% python3 -q
>>> import numpy as np
>>> np.set_printoptions(precision=2, suppress=True, linewidth=200, sign=" ")
>>> def rnd(a):
...     return np.round(a, 2) + 0
... 
>>> m1 = np.load("m.npy")
>>> m1
array([[ 0,  0,  0,  0],
       [ 0,  6,  0,  0],
       [ 0,  0,  2,  0],
       [ 9,  0,  0,  0]])
>>> # triangular
>>> cov = m1.T @ m1
>>> (m1 @ m1.T).shape
(4, 4)
>>> np.linalg.matrix_rank(cov)
np.int64(3)
>>> A = np.array([[1.0, 3.0, 2.0], [0.0, 0.0, -5.0], [0.0, -1.0, 3.0]])
>>> ev, vecs = np.linalg.eig(A)
>>> rnd(np.prod(ev))
np.float64(-5.0)
>>> rnd(np.sort(np.linalg.eigvals(np.linalg.inv(A))))
array([-0.84,  0.24,  1.  ])
>>> rnd(np.sort(np.linalg.eigvals(A.T)))
array([-1.19,  1.  ,  4.19])
>>> A @ vecs[:, 0] - ev[0] * vecs[:, 0]
array([ 0.,  0.,  0.])
>>> Y = np.array([[0, 2, 2], [0, 2, -2], [-1, -2, -2]])
>>> J = np.triu(Y, 1)
>>> J
array([[ 0,  2,  2],
       [ 0,  0, -2],
       [ 0,  0,  0]])
>>> # null space of dimension 1
>>> J @ J
array([[ 0,  0, -4],
       [ 0,  0,  0],
       [ 0,  0,  0]])
>>> np.prod(np.diag(J)), rnd(np.linalg.det(J))
(np.int64(0), np.float64(0.0))
>>> np.linalg.matrix_rank(J, rtol=0.1)
np.int64(2)
>>> rnd(np.linalg.norm(J, 2) / np.linalg.norm(J))
np.float64(0.93)
>>> W0 = np.load("test18.npy")
>>> W0
array([[ 15.7 ,  14.33,  -7.25],
       [  4.28,   5.22,  -2.69],
       [  3.2 ,   4.2 ,  -2.11],
       [  1.11,   1.89,  -0.78],
       [  1.1 ,   1.86,  -0.77],
       [  0.76,   1.39,  -0.51],
       [  0.74,   1.37,  -0.5 ],
       [  0.59,   1.13,  -0.37],
       [  0.36,   0.73,  -0.19],
       [  0.21,   0.43,  -0.07],
       [  0.06,   0.12,  -0.01],
       [ -0.45,  -0.63,  -0.26],
       [ -2.96,  -1.98,  -1.98],
       [ -8.21,  -4.11,  -4.48],
       [-12.73,  -5.9 ,  -6.22],
       [-14.49,  -6.6 ,  -6.84],
       [-15.45,  -6.98,  -7.16]])
>>> cent = W0[[9, 7]].astype(float)
>>> for _ in range(6):
...     labels = np.linalg.norm(W0[:, None] - cent, axis=-1).argmin(axis=1)
...     cent = np.array([W0[labels == j].mean(axis=0) for j in range(2)])
... 
>>> labels
array([ 1,  1,  1,  1,  1,  1,  1,  1,  1,  1,  1,  1,  1,  0,  0,  0,  0])
>>> rnd(cent)
array([[-12.72,  -5.9 ,  -6.18],
       [  1.9 ,   2.31,  -1.35]])
>>> np.bincount(labels)
array([  4,  13])
>>> cen = (W0 - W0.mean(axis=0)) / W0.std(axis=0)
>>> np.argwhere(np.abs(cen) > 2)
array([[ 0,  0],
       [ 0,  1]])
>>> c = np.linalg.lstsq(np.delete(cen, 2, axis=1), cen[:, 2])[0]
>>> rnd(c)
array([ 3.71, -3.42])
>>> rnd(1 - np.var(cen[:, 2] - np.delete(cen, 2, axis=1) @ c))
np.float64(0.86)
>>> Y = np.c_[W0[:, :1] @ np.array([[-1]]), np.array([2, 3, 0, -1, 3, -2, 3, 1, 3, -1, 2, -3, 3, 1, 0, 1, 3])]
>>> Y
array([[-15.7 ,   2.  ],
       [ -4.28,   3.  ],
       [ -3.2 ,   0.  ],
       [ -1.11,  -1.  ],
       [ -1.1 ,   3.  ],
       [ -0.76,  -2.  ],
       [ -0.74,   3.  ],
       [ -0.59,   1.  ],
       [ -0.36,   3.  ],
       [ -0.21,  -1.  ],
       [ -0.06,   2.  ],
       [  0.45,  -3.  ],
       [  2.96,   3.  ],
       [  8.21,   1.  ],
       [ 12.73,   0.  ],
       [ 14.49,   1.  ],
       [ 15.45,   3.  ]])
>>> rnd(np.linalg.norm(np.linalg.qr(W0)[0].T @ Y, axis=0) ** 2 / ((Y ** 2).sum(axis=0) + 1e-12))
array([ 1.  ,  0.27])
>>> rnd(np.linalg.norm(Y - W0 @ np.linalg.lstsq(W0, Y)[0], axis=0))
array([ 0.  ,  7.66])
>>> x0 = np.array([-3, 1, -4])
>>> rhs = W0 @ x0
>>> rnd(np.linalg.pinv(W0) @ W0)
array([[ 1.,  0.,  0.],
       [ 0.,  1.,  0.],
       [ 0.,  0.,  1.]])
>>> rnd(np.linalg.lstsq(W0, rhs)[0])
array([-3.,  1., -4.])
>>> rng = np.random.default_rng(26)
>>> rhs = rhs + 0.02 * rng.normal(size=17)
>>> rnd(rhs)
array([-3.81,  3.08,  3.06,  1.71,  1.67,  1.14,  1.15,  0.83,  0.44,  0.1 , -0.02,  1.77, 14.85, 38.45, 57.15, 64.23, 68.  ])
>>> c, *_ = np.linalg.lstsq(W0, rhs)
>>> rnd(W0.T @ (rhs - W0 @ c))
array([ 0.,  0.,  0.])
>>> rnd(np.linalg.norm(rhs - W0 @ c))
np.float64(0.09)
>>> rnd(c)
array([-3.,  1., -4.])
>>> [round(float(np.linalg.norm(np.linalg.solve(W0.T @ W0 + lam * np.eye(3), W0.T @ rhs))), 2) for lam in (0, 1, 10, 100)]
[5.1, 5.05, 4.88, 3.89]
